In [1]: import numpy as np

In [2]: from numpy import linalg as LA

In [3]: np.set_printoptions(suppress=True, linewidth=200)

In [4]: E = np.load("dump.npy")

In [5]: E.round(3)
Out[5]: 
array([[-1.146,  1.28 ,  3.079,  0.403,  0.006, -1.846],
       [ 0.802, -0.55 ,  0.789, -3.773,  0.211, -0.386],
       [-1.718,  0.555, -1.339, -0.799, -3.062, -0.966],
       [-2.291,  0.74 , -1.576, -0.696,  2.556, -0.838],
       [ 1.26 ,  3.634, -0.443, -0.448, -0.022,  0.901],
       [-2.062,  0.011,  1.193, -0.526, -0.222,  3.162]])

In [6]: rng = np.random.default_rng(748459)

In [7]: idx = rng.permutation(6)

In [8]: A2 = E[:, idx] * rng.choice([-1, 1], 6)

In [9]: A2.round(3)
Out[9]: 
array([[-1.28 , -1.846,  0.403, -3.079, -0.006, -1.146],
       [ 0.55 , -0.386, -3.773, -0.789, -0.211,  0.802],
       [-0.555, -0.966, -0.799,  1.339,  3.062, -1.718],
       [-0.74 , -0.838, -0.696,  1.576, -2.556, -2.291],
       [-3.634,  0.901, -0.448,  0.443,  0.022,  1.26 ],
       [-0.011,  3.162, -0.526, -1.193,  0.222, -2.062]])

In [10]: U, _, Vh = LA.svd(E.T @ A2)

In [11]: np.round(LA.lstsq(E, A2)[0], 3) + 0
Out[11]: 
array([[ 0.,  0.,  0.,  0.,  0.,  1.],
       [-1.,  0.,  0.,  0.,  0.,  0.],
       [ 0.,  0.,  0., -1.,  0.,  0.],
       [ 0.,  0.,  1.,  0.,  0.,  0.],
       [ 0.,  0.,  0.,  0., -1.,  0.],
       [ 0.,  1.,  0.,  0.,  0.,  0.]])

In [12]: idx
Out[12]: array([1, 5, 3, 2, 4, 0])

In [13]: A2 = E + rng.integers(-2, 3, (6, 2)) @ rng.integers(-2, 3, (2, 6))

In [14]: A2.round(3)
Out[14]: 
array([[ 0.854,  5.28 , 11.079,  0.403,  4.006, -1.846],
       [-1.198, -0.55 , -3.211, -7.773,  0.211, -0.386],
       [-0.718, -3.445, -3.339,  5.201, -7.062, -0.966],
       [-0.291, -1.26 ,  0.424,  5.304,  0.556, -0.838],
       [-0.74 ,  1.634, -6.443, -2.448, -2.022,  0.901],
       [-4.062,  2.011, -0.807, -6.526,  1.778,  3.162]])

In [15]: LA.matrix_rank(A2 - E, tol=1e-8)
Out[15]: np.int64(2)

In [16]: np.abs(A2 - E).sum(axis=1)
Out[16]: array([18., 10., 17., 14., 14., 14.])

In [17]: np.round(A2 - E, 3)
Out[17]: 
array([[ 2.,  4.,  8.,  0.,  4.,  0.],
       [-2.,  0., -4., -4.,  0.,  0.],
       [ 1., -4., -2.,  6., -4.,  0.],
       [ 2., -2.,  2.,  6., -2.,  0.],
       [-2., -2., -6., -2., -2.,  0.],
       [-2.,  2., -2., -6.,  2.,  0.]])

In [18]: r0, g = A2[2], A2[5]

In [19]: round(r0 @ r0, 3)
Out[19]: np.float64(101.387)

In [20]: pr = (r0 @ g) / (r0 @ r0) * r0

In [21]: pr.round(3)
Out[21]: array([ 0.36 ,  1.728,  1.675, -2.609,  3.543,  0.484])

In [22]: np.round(g - pr, 3)
Out[22]: array([-4.423,  0.282, -2.482, -3.917, -1.765,  2.677])

In [23]: np.round(E.T @ E, 3) + 0
Out[23]: 
array([[16.,  0.,  0.,  0.,  0.,  0.],
       [ 0., 16.,  0.,  0.,  0.,  0.],
       [ 0.,  0., 16.,  0.,  0.,  0.],
       [ 0.,  0.,  0., 16.,  0.,  0.],
       [ 0.,  0.,  0.,  0., 16.,  0.],
       [ 0.,  0.,  0.,  0.,  0., 16.]])

In [24]: np.round(LA.norm(E, axis=0), 3)
Out[24]: array([4., 4., 4., 4., 4., 4.])

In [25]: np.round(E @ E.T, 3) + 0
Out[25]: 
array([[16.,  0.,  0.,  0.,  0.,  0.],
       [ 0., 16.,  0.,  0.,  0.,  0.],
       [ 0.,  0., 16.,  0.,  0.,  0.],
       [ 0.,  0.,  0., 16.,  0.,  0.],
       [ 0.,  0.,  0.,  0., 16.,  0.],
       [ 0.,  0.,  0.,  0.,  0., 16.]])

In [26]: F = np.array([[-3, -2, -2, -1, -2, -3],
    ...:     [0, 0, -2, -3, -3, 0],
    ...:     [0, 3, -3, -1, -1, 3],
    ...:     [0, 1, 2, 1, -1, -2],
    ...:     [-3, 2, 2, 3, 0, 0],
    ...:     [-1, 1, -3, 2, -2, -3],
    ...:     [3, -1, -1, 0, 3, 3]])

In [27]: F[:, 3] = 3 * F[:, 4]

In [28]: F
Out[28]: 
array([[-3, -2, -2, -6, -2, -3],
       [ 0,  0, -2, -9, -3,  0],
       [ 0,  3, -3, -3, -1,  3],
       [ 0,  1,  2, -3, -1, -2],
       [-3,  2,  2,  0,  0,  0],
       [-1,  1, -3, -6, -2, -3],
       [ 3, -1, -1,  9,  3,  3]])

In [29]: np.allclose(F[:-1].T @ LA.lstsq(F[:-1].T, F[-1])[0], F[-1])
Out[29]: True

In [30]: np.round(F @ LA.pinv(F) @ F, 3) + 0
Out[30]: 
array([[-3., -2., -2., -6., -2., -3.],
       [ 0.,  0., -2., -9., -3.,  0.],
       [ 0.,  3., -3., -3., -1.,  3.],
       [ 0.,  1.,  2., -3., -1., -2.],
       [-3.,  2.,  2.,  0.,  0.,  0.],
       [-1.,  1., -3., -6., -2., -3.],
       [ 3., -1., -1.,  9.,  3.,  3.]])

In [31]: A2 = F[0, 0] * F[1:] - np.outer(F[1:, 0], F[0])

In [32]: A2
Out[32]: 
array([[  0,   0,   6,  27,   9,   0],
       [  0,  -9,   9,   9,   3,  -9],
       [  0,  -3,  -6,   9,   3,   6],
       [  0, -12, -12, -18,  -6,  -9],
       [  0,  -5,   7,  12,   4,   6],
       [  0,   9,   9,  -9,  -3,   0]])

In [33]: LA.matrix_rank(A2), LA.matrix_rank(F)
Out[33]: (np.int64(4), np.int64(5))

In [34]: np.flatnonzero(~A2.round(6).any(axis=1))
Out[34]: array([], dtype=int64)

In [35]: rk = LA.matrix_rank(F)

In [36]: rk
Out[36]: np.int64(5)

In [37]: ns = LA.svd(F)[2][rk:].T

In [38]: np.round(ns[:, 0] / ns[np.abs(ns[:, 0]).round(6).argmax(), 0], 3) + 0
Out[38]: array([ 0.   ,  0.   ,  0.   , -0.333,  1.   ,  0.   ])

In [39]: np.round(F @ ns, 3) + 0
Out[39]: 
array([[0.],
       [0.],
       [0.],
       [0.],
       [0.],
       [0.],
       [0.]])

In [40]: ns.shape
Out[40]: (6, 1)

In [41]: [int(LA.matrix_rank(F[:i])) for i in range(1, len(F) + 1)]
Out[41]: [1, 2, 3, 4, 5, 5, 5]

In [42]: [int(LA.matrix_rank(F[:, :j + 1])) for j in range(6)]
Out[42]: [1, 2, 3, 4, 4, 5]

In [43]: feats = np.load("sample5.npy")

In [44]: feats
Out[44]: 
array([[-1,  1, -2,  5,  0],
       [ 3, -4, -2,  2, -4],
       [ 0, -4, -3,  0,  0],
       [-3,  3,  4,  2,  4],
       [-1,  2,  2, -5, -4]])

In [45]: idx = rng.permutation(5)

In [46]: idx
Out[46]: array([1, 0, 3, 2, 4])

In [47]: A2 = feats[idx][:, idx]

In [48]: np.round(np.sort(np.abs(LA.eigvals(A2))), 3)
Out[48]: array([2.697, 3.889, 3.889, 6.753, 6.753])

In [49]: round(LA.det(A2), 3), round(float(LA.det(feats[idx])), 3)
Out[49]: (np.float64(-1860.0), -1860.0)

In [50]: np.allclose(A2, feats)
Out[50]: False

In [51]: np.trace(A2)
Out[51]: np.int64(-10)

In [52]: A2
Out[52]: 
array([[-4,  3,  2, -2, -4],
       [ 1, -1,  5, -2,  0],
       [ 3, -3,  2,  4,  4],
       [-4,  0,  0, -3,  0],
       [ 2, -1, -5,  2, -4]])

In [53]: idx = rng.permutation(5)

In [54]: A2 = feats[:, idx] * rng.choice([-1, 1], 5)

In [55]: A2
Out[55]: 
array([[-1,  0, -2, -1,  5],
       [ 3,  4, -2,  4,  2],
       [ 0,  0, -3,  4,  0],
       [-3, -4,  4, -3,  2],
       [-1,  4,  2, -2, -5]])

In [56]: U, _, Vh = LA.svd(feats.T @ A2)

In [57]: np.round(U @ Vh, 3) + 0
Out[57]: 
array([[ 1.,  0.,  0.,  0.,  0.],
       [ 0.,  0.,  0., -1.,  0.],
       [ 0.,  0.,  1.,  0.,  0.],
       [ 0.,  0.,  0.,  0.,  1.],
       [ 0., -1.,  0.,  0.,  0.]])

In [58]: np.round(LA.lstsq(feats, A2)[0], 3) + 0
Out[58]: 
array([[ 1.,  0.,  0.,  0.,  0.],
       [ 0.,  0.,  0., -1.,  0.],
       [ 0.,  0.,  1.,  0.,  0.],
       [ 0.,  0.,  0.,  0.,  1.],
       [ 0., -1.,  0.,  0.,  0.]])

In [59]: A2 = LA.inv(feats)

In [60]: np.round(LA.inv(A2), 3) + 0
Out[60]: 
array([[-1.,  1., -2.,  5.,  0.],
       [ 3., -4., -2.,  2., -4.],
       [ 0., -4., -3.,  0.,  0.],
       [-3.,  3.,  4.,  2.,  4.],
       [-1.,  2.,  2., -5., -4.]])

In [61]: np.round(feats @ A2, 3) + 0
Out[61]: 
array([[1., 0., 0., 0., 0.],
       [0., 1., 0., 0., 0.],
       [0., 0., 1., 0., 0.],
       [0., 0., 0., 1., 0.],
       [0., 0., 0., 0., 1.]])

In [62]: round(float(LA.cond(feats)), 3)
Out[62]: 5.567

In [63]: round(float(LA.det(feats) * LA.det(A2)), 3)
Out[63]: 1.0
